$ python3 -q
>>> import numpy as np
>>> import numpy.linalg as la
>>> np.set_printoptions(precision=1, suppress=True, linewidth=100, legacy="1.25")
>>> J = np.array([[0.8, 0.2, 0.6, 2.1, 0.4, 0.6, -1.3, 1.5],
...     [-0.4, -1.1, 0.7, -0.1, 0.2, -0.5, -0.9, -4.5],
...     [-0.1, 0.4, 0.5, -0.8, 2.2, -0.9, 1.0, -6.5],
...     [-1.8, 1.1, -1.6, -0.9, 0.9, 0.3, -0.7, 0.0],
...     [-0.6, 0.1, 0.3, 2.4, 0.5, -0.8, 1.2, 2.5]])
>>> rng = np.random.default_rng(62366)
>>> Y = J + rng.integers(-2, 3, (5, 1)) @ rng.integers(-2, 3, (1, 8))
>>> Y
array([[ 0.8,  0.2,  0.6,  2.1,  0.4,  0.6, -1.3,  1.5],
       [ 1.6,  0.9, -1.3,  0.9, -0.8, -1.5,  0.1, -4.5],
       [-0.1,  0.4,  0.5, -0.8,  2.2, -0.9,  1. , -6.5],
       [ 0.2,  3.1, -3.6,  0.1, -0.1, -0.7,  0.3,  0. ],
       [-0.6,  0.1,  0.3,  2.4,  0.5, -0.8,  1.2,  2.5]])
>>> la.matrix_rank(Y - J, tol=1e-8)
1
>>> np.abs(Y - J).sum(axis=1)
array([ 0., 10.,  0., 10.,  0.])
>>> print(Y - J)
[[ 0.  0.  0.  0.  0.  0.  0.  0.]
 [ 2.  2. -2.  1. -1. -1.  1.  0.]
 [ 0.  0.  0.  0.  0.  0.  0.  0.]
 [ 2.  2. -2.  1. -1. -1.  1.  0.]
 [ 0.  0.  0.  0.  0.  0.  0.  0.]]
>>> np.round(la.svd(Y - J, compute_uv=False), 1) + 0
array([5.7, 0. , 0. , 0. , 0. ])
>>> gram = J.T @ J
>>> (J @ J.T).shape
(5, 5)
>>> np.diag(gram)
array([ 4.4,  2.6,  3.8, 11.6,  6.1,  2.1,  5.4, 71. ])
>>> np.allclose(gram, gram.T)
True
>>> print(la.svd(J, compute_uv=False) ** 2)
[78.  12.5  8.6  5.4  2.5]
>>> round(np.trace(gram), 1), np.round((J ** 2).sum(), 1)
(107.1, 107.1)
>>> gram
array([[  4.4,  -1.5,   2.9,   2. ,  -1.9,   0.7,  -0.2,   2.2],
       [ -1.5,   2.6,  -2.2,  -0.5,   1.8,   0.6,   0.5,   2.9],
       [  2.9,  -2.2,   3.8,   2.9,   0.2,  -1.2,   0.6,  -4.8],
       [  2. ,  -0.5,   2.9,  11.6,  -0.6,  -0.2,   0.1,  14.8],
       [ -1.9,   1.8,   0.2,  -0.6,   6.1,  -2. ,   1.5, -13.4],
       [  0.7,   0.6,  -1.2,  -0.2,  -2. ,   2.1,  -2.4,   7. ],
       [ -0.2,   0.5,   0.6,   0.1,   1.5,  -2.4,   5.4,  -1.4],
       [  2.2,   2.9,  -4.8,  14.8, -13.4,   7. ,  -1.4,  71. ]])
>>> print(round(np.trace(la.pinv(gram) @ gram), 1))
5.0
>>> np.abs(np.diag(la.qr(gram)[1])) > 1e-9
array([ True,  True,  True,  True,  True, False, False, False])
>>> np.allclose(gram[:-1].T @ la.lstsq(gram[:-1].T, gram[-1])[0], gram[-1])
True
>>> gram @ la.pinv(gram) @ gram
array([[  4.4,  -1.5,   2.9,   2. ,  -1.9,   0.7,  -0.2,   2.2],
       [ -1.5,   2.6,  -2.2,  -0.5,   1.8,   0.6,   0.5,   2.9],
       [  2.8,  -2.2,   3.8,   2.9,   0.2,  -1.2,   0.6,  -4.7],
       [  2. ,  -0.5,   2.9,  11.6,  -0.6,  -0.2,   0.1,  14.8],
       [ -1.9,   1.8,   0.2,  -0.6,   6.1,  -2. ,   1.5, -13.4],
       [  0.7,   0.6,  -1.2,  -0.2,  -2. ,   2.1,  -2.4,   7. ],
       [ -0.2,   0.5,   0.6,   0.1,   1.5,  -2.4,   5.4,  -1.4],
       [  2.2,   2.9,  -4.7,  14.8, -13.3,   7. ,  -1.4,  71. ]])
